% python3 -q
>>> import numpy as np
>>> import numpy.linalg as la
>>> np.set_printoptions(precision=2, suppress=True, linewidth=100)
>>> rng = np.random.default_rng(231)
>>> idx = rng.integers(0, 3, 8)
>>> feats = np.array([[4, 2, 4, 2, 0, 5, 1, 1],
...     [2, 0, 3, 4, 1, 3, 3, 1],
...     [5, 3, 2, 0, 2, 0, 3, 2],
...     [5, 2, 1, 4, 1, 3, 5, 5],
...     [1, 1, 1, 1, 5, 3, 5, 2],
...     [1, 0, 2, 1, 0, 1, 1, 5],
...     [1, 3, 1, 4, 5, 3, 4, 5],
...     [5, 4, 3, 1, 4, 5, 3, 2]]) * (idx[:, None] == idx)
>>> feats
array([[4, 0, 4, 0, 0, 5, 1, 0],
       [0, 0, 0, 0, 1, 0, 0, 1],
       [5, 0, 2, 0, 0, 0, 3, 0],
       [0, 0, 0, 4, 0, 0, 0, 0],
       [0, 1, 0, 0, 5, 0, 0, 2],
       [1, 0, 2, 0, 0, 1, 1, 0],
       [1, 0, 1, 0, 0, 3, 4, 0],
       [0, 4, 0, 0, 4, 0, 0, 2]])
>>> np.round(la.det(feats), 2)
np.float64(-5320.0)
>>> feats @ feats
array([[42,  0, 35,  0,  0, 28, 25,  0],
       [ 0,  5,  0,  0,  9,  0,  0,  4],
       [33,  0, 27,  0,  0, 34, 23,  0],
       [ 0,  0,  0, 16,  0,  0,  0,  0],
       [ 0, 13,  0,  0, 34,  0,  0, 15],
       [16,  0, 11,  0,  0,  9, 12,  0],
       [16,  0, 16,  0,  0, 20, 23,  0],
       [ 0, 12,  0,  0, 32,  0,  0, 16]])
>>> (feats != 0).astype(int)
array([[1, 0, 1, 0, 0, 1, 1, 0],
       [0, 0, 0, 0, 1, 0, 0, 1],
       [1, 0, 1, 0, 0, 0, 1, 0],
       [0, 0, 0, 1, 0, 0, 0, 0],
       [0, 1, 0, 0, 1, 0, 0, 1],
       [1, 0, 1, 0, 0, 1, 1, 0],
       [1, 0, 1, 0, 0, 1, 1, 0],
       [0, 1, 0, 0, 1, 0, 0, 1]])
>>> np.sort(la.eigvals(feats).real)
array([-1.29, -1.  , -1.  ,  1.07,  3.26,  4.  ,  7.22,  9.73])
>>> idx = rng.permutation(8)
>>> idx
array([1, 7, 4, 5, 6, 2, 0, 3])
>>> out = feats[idx][:, idx]
>>> out
array([[0, 1, 1, 0, 0, 0, 0, 0],
       [4, 2, 4, 0, 0, 0, 0, 0],
       [1, 2, 5, 0, 0, 0, 0, 0],
       [0, 0, 0, 1, 1, 2, 1, 0],
       [0, 0, 0, 3, 4, 1, 1, 0],
       [0, 0, 0, 0, 3, 2, 5, 0],
       [0, 0, 0, 5, 1, 4, 4, 0],
       [0, 0, 0, 0, 0, 0, 0, 4]])
>>> np.allclose(out, feats)
False
>>> m1 = np.array([[-0.4, 0.1, 1.0],
...     [0.4, -0.5, -2.2],
...     [0.5, 0.6, 0.5],
...     [-1.3, 0.5, 0.7],
...     [-1.3, -2.1, -0.2],
...     [1.6, -1.4, 1.0],
...     [0.2, 0.6, 0.6]])
>>> O, R = la.qr(m1)
>>> np.allclose(R.T @ R, m1.T @ m1)
True
>>> print(np.round(O.T @ O, 2) + 0)
[[1. 0. 0.]
 [0. 1. 0.]
 [0. 0. 1.]]
>>> O @ R
array([[-0.4,  0.1,  1. ],
       [ 0.4, -0.5, -2.2],
       [ 0.5,  0.6,  0.5],
       [-1.3,  0.5,  0.7],
       [-1.3, -2.1, -0.2],
       [ 1.6, -1.4,  1. ],
       [ 0.2,  0.6,  0.6]])
>>> O.shape, R.shape
((7, 3), (3, 3))
>>> O
array([[-0.16,  0.04, -0.35],
       [ 0.16, -0.18,  0.76],
       [ 0.2 ,  0.22, -0.14],
       [-0.51,  0.18, -0.22],
       [-0.51, -0.76, -0.05],
       [ 0.63, -0.51, -0.44],
       [ 0.08,  0.22, -0.18]])
>>> r0, g = m1[1], m1[0]
>>> r0 @ g
np.float64(-2.41)
>>> pr = (r0 @ g) / (r0 @ r0) * r0
>>> round(float((g - pr) @ r0), 2)
-0.0
>>> np.outer(r0, g)
array([[-0.16,  0.04,  0.4 ],
       [ 0.2 , -0.05, -0.5 ],
       [ 0.88, -0.22, -2.2 ]])
>>> g - pr
array([-0.22, -0.13, -0.01])
>>> W0 = np.loadtxt("x.csv", delimiter=",")
>>> W0
array([[ 1.62,  2.57, -3.24,  1.23, -1.28, -0.83,  0.01, -0.8 , -0.88],
       [ 0.83,  1.64, -1.96, -0.22,  2.65,  0.35, -0.61, -0.87,  3.08],
       [-0.36, -0.92,  1.04,  0.59, -3.1 , -0.6 ,  0.63,  0.65, -3.43],
       [-1.35, -2.4 ,  2.94, -0.33, -1.63,  0.06,  0.49,  1.04, -2.15],
       [ 0.14,  0.56, -0.6 , -0.74,  3.22,  0.7 , -0.62, -0.54,  3.49],
       [ 1.17,  2.16, -2.62,  0.13,  2.06,  0.1 , -0.55, -1.  ,  2.56],
       [ 1.55,  2.41, -3.06,  1.29, -1.67, -0.89,  0.09, -0.71, -1.31],
       [ 0.08, -0.19,  0.13,  0.89, -3.29, -0.79,  0.6 ,  0.41, -3.49],
       [-1.67, -2.77,  3.46, -0.92, -0.05,  0.53,  0.24,  1.02, -0.56],
       [-1.21, -1.74,  2.26, -1.33,  2.58,  0.99, -0.31,  0.37,  2.39],
       [-1.34, -2.39,  2.92, -0.32, -1.66,  0.05,  0.5 ,  1.04, -2.18],
       [ 1.47,  2.24, -2.86,  1.32, -1.96, -0.94,  0.16, -0.62, -1.66],
       [ 1.58,  2.47, -3.14,  1.27, -1.52, -0.87,  0.06, -0.75, -1.15],
       [-1.65, -2.76,  3.44, -0.85, -0.28,  0.47,  0.28,  1.04, -0.8 ],
       [-1.64, -2.6 ,  3.28, -1.22,  1.19,  0.81,  0.01,  0.82,  0.78],
       [ 1.25,  2.27, -2.77,  0.22,  1.88,  0.03, -0.52, -1.02,  2.39],
       [ 0.1 ,  0.49, -0.51, -0.77,  3.24,  0.72, -0.62, -0.51,  3.5 ],
       [-0.12, -0.52,  0.54,  0.76, -3.23, -0.71,  0.62,  0.52, -3.5 ],
       [-1.13, -2.09,  2.54, -0.08, -2.15, -0.13,  0.56,  0.98, -2.64],
       [-1.28, -1.89,  2.43, -1.34,  2.44,  0.98, -0.27,  0.44,  2.22],
       [ 0.57,  1.25, -1.46, -0.43,  2.93,  0.5 , -0.63, -0.76,  3.31],
       [-0.31, -0.84,  0.94,  0.63, -3.14, -0.63,  0.63,  0.63, -3.45],
       [-1.64, -2.61,  3.29, -1.21,  1.16,  0.8 ,  0.01,  0.83,  0.74],
       [ 1.68,  2.77, -3.46,  1.01, -0.27, -0.61, -0.18, -0.98,  0.22],
       [ 1.59,  2.71, -3.36,  0.71,  0.68, -0.36, -0.35, -1.06,  1.21],
       [ 0.23,  0.7 , -0.77, -0.69,  3.18,  0.67, -0.62, -0.58,  3.48],
       [-1.23, -2.24,  2.73, -0.19, -1.93, -0.05,  0.53,  1.01, -2.44],
       [-1.09, -1.52,  1.99, -1.31,  2.77,  1.  , -0.36,  0.27,  2.64],
       [ 0.01,  0.35, -0.32, -0.83,  3.27,  0.76, -0.61, -0.46,  3.5 ],
       [ 0.59,  1.28, -1.5 , -0.42,  2.92,  0.49, -0.63, -0.77,  3.3 ],
       [-1.07, -1.49,  1.95, -1.31,  2.8 ,  1.  , -0.37,  0.26,  2.67],
       [-1.42, -2.5 ,  3.07, -0.43, -1.42,  0.13,  0.46,  1.06, -1.95],
       [ 1.16,  1.66, -2.16,  1.33, -2.66, -1.  ,  0.33, -0.33, -2.49],
       [ 1.44,  2.53, -3.11,  0.46,  1.34, -0.16, -0.45, -1.06,  1.87],
       [ 0.91,  1.76, -2.12, -0.14,  2.53,  0.29, -0.6 , -0.9 ,  2.98],
       [-0.27, -0.11,  0.24, -0.99,  3.3 ,  0.85, -0.58, -0.3 ,  3.45],
       [-1.27, -2.29,  2.79, -0.23, -1.85, -0.02,  0.52,  1.02, -2.36],
       [-1.68, -2.74,  3.43, -1.09,  0.57,  0.68,  0.13,  0.94,  0.1 ],
       [-0.72, -1.47,  1.74,  0.31, -2.78, -0.41,  0.62,  0.82, -3.19]])
>>> rk = la.matrix_rank(W0)
>>> rk
np.int64(2)
>>> null = la.svd(W0)[2][rk:].T
>>> [int(la.matrix_rank(W0[:i])) for i in range(1, len(W0) + 1)]
[1, 2, 2, 2, 2, 2, 2, 2, 2, 2, 2, 2, 2, 2, 2, 2, 2, 2, 2, 2, 2, 2, 2, 2, 2, 2, 2, 2, 2, 2, 2, 2, 2, 2, 2, 2, 2, 2, 2]
>>> np.round(null @ null.T, 2) + 0
array([[ 0.89, -0.19,  0.23, -0.07,  0.03,  0.04,  0.01,  0.06,  0.  ],
       [-0.19,  0.69,  0.38, -0.1 ,  0.  ,  0.06,  0.03,  0.11, -0.05],
       [ 0.23,  0.38,  0.52,  0.13, -0.02, -0.08, -0.03, -0.14,  0.05],
       [-0.07, -0.1 ,  0.13,  0.93,  0.13,  0.05, -0.01,  0.03,  0.11],
       [ 0.03,  0.  , -0.02,  0.13,  0.57, -0.11,  0.08,  0.04, -0.46],
       [ 0.04,  0.06, -0.08,  0.05, -0.11,  0.96,  0.01, -0.01, -0.1 ],
       [ 0.01,  0.03, -0.03, -0.01,  0.08,  0.01,  0.98, -0.02,  0.09],
       [ 0.06,  0.11, -0.14,  0.03,  0.04, -0.01, -0.02,  0.95,  0.07],
       [ 0.  , -0.05,  0.05,  0.11, -0.46, -0.1 ,  0.09,  0.07,  0.51]])
>>> mat = rng.normal(size=(20, 5))
>>> mat = 5 * mat / la.norm(mat, axis=1, keepdims=True)
>>> mat
array([[-1.53, -2.59,  2.11, -1.75,  2.91],
       [-4.1 ,  1.03,  1.21, -0.19,  2.38],
       [ 0.21, -0.04, -1.63,  0.77, -4.66],
       [ 3.05, -0.16,  1.12,  3.68, -0.93],
       [-3.98,  0.01,  2.29, -1.82,  0.76],
       [ 2.79,  3.31, -1.89,  0.55,  1.54],
       [-3.38,  0.98, -1.52,  2.87, -1.42],
       [-1.82, -0.75, -1.41, -3.41, -2.74],
       [ 0.49, -1.69,  3.39, -1.07,  3.05],
       [-0.68,  2.89, -3.41,  2.08, -0.52],
       [ 0.49,  3.23, -1.88,  0.23, -3.27],
       [-4.51, -0.81, -2.01,  0.07,  0.05],
       [-3.82, -1.36, -1.45, -0.19,  2.53],
       [-1.88,  2.37, -0.91, -0.84, -3.79],
       [ 1.82,  4.  , -1.98,  1.03,  0.82],
       [-3.42, -0.25,  1.24,  0.99,  3.27],
       [-0.88, -4.5 ,  1.78,  0.15,  0.87],
       [ 2.57,  2.06,  0.17, -2.42,  2.87],
       [-1.44,  2.9 ,  1.43, -1.75, -3.07],
       [-1.81,  3.26,  0.02, -1.39,  3.03]])
>>> basis = mat[[4, 0]].astype(float)
>>> for _ in range(7):
...     idx = la.norm(mat[:, None] - basis, axis=-1).argmin(axis=1)
...     basis = np.array([mat[idx == j].mean(axis=0) for j in range(2)])
... 
>>> print(idx)
[1 0 0 1 0 1 0 0 1 0 0 0 0 0 0 0 1 1 0 0]
>>> print(basis[1] - basis[0])
[ 3.1  -1.84  1.83 -0.03  2.19]
>>> basis
array([[-2.02,  1.25, -0.72, -0.11, -0.47],
       [ 1.08, -0.59,  1.11, -0.14,  1.72]])
